% ipython --no-banner

In [1]: import numpy as np

In [2]: import numpy.linalg as la

In [3]: np.set_printoptions(suppress=True, linewidth=160)

In [4]: W0 = np.load("x.npy")

In [5]: W0.round(2)
Out[5]: 
array([[-0.28,  0.2 , -0.92],
       [ 0.37, -0.87, -0.31],
       [ 0.47,  0.32, -0.22],
       [ 0.75,  0.31, -0.05]])

In [6]: np.round(la.pinv(W0), 2)
Out[6]: 
array([[-0.28,  0.37,  0.47,  0.75],
       [ 0.2 , -0.87,  0.32,  0.31],
       [-0.92, -0.31, -0.22, -0.05]])

In [7]: round(float(W0[:, 0] @ W0[:, 2]), 2)
Out[7]: -0.0

In [8]: Q, evecs = la.qr(W0[:, :2])[0], la.qr(W0[:, 2:])[0]

In [9]: sv = la.svd(Q.T @ evecs, compute_uv=False)

In [10]: round(float(la.norm(Q @ Q.T - evecs @ evecs.T, 2)), 2)
Out[10]: 1.0

In [11]: cov = W0.T @ W0

In [12]: np.trace(cov), (W0 ** 2).sum()
Out[12]: (np.float64(3.0), np.float64(3.0))

In [13]: np.round(la.eigvalsh(cov)[::-1], 2)
Out[13]: array([1., 1., 1.])

In [14]: other = np.c_[W0[:, :1] @ np.array([[-2]]), np.array([4, 4, 4, 0])]

In [15]: other.round(2)
Out[15]: 
array([[ 0.56,  4.  ],
       [-0.75,  4.  ],
       [-0.94,  4.  ],
       [-1.5 ,  0.  ]])

In [16]: np.round(la.lstsq(W0, other[:, 0])[0], 2) + 0
Out[16]: array([-2.,  0.,  0.])

In [17]: la.matrix_rank(np.c_[W0, other])
Out[17]: np.int64(4)

In [18]: mat = np.load("block17.npy")

In [19]: mat
Out[19]: 
array([[2, 3, 3],
       [6, 0, 2],
       [0, 7, 1]])

In [20]: Q, r_ = la.qr(mat)

In [21]: round(np.trace(Q @ Q.T), 2)
Out[21]: np.float64(3.0)

In [22]: Q.round(2)
Out[22]: 
array([[-0.32,  0.36, -0.88],
       [-0.95, -0.12,  0.29],
       [-0.  ,  0.93,  0.38]])
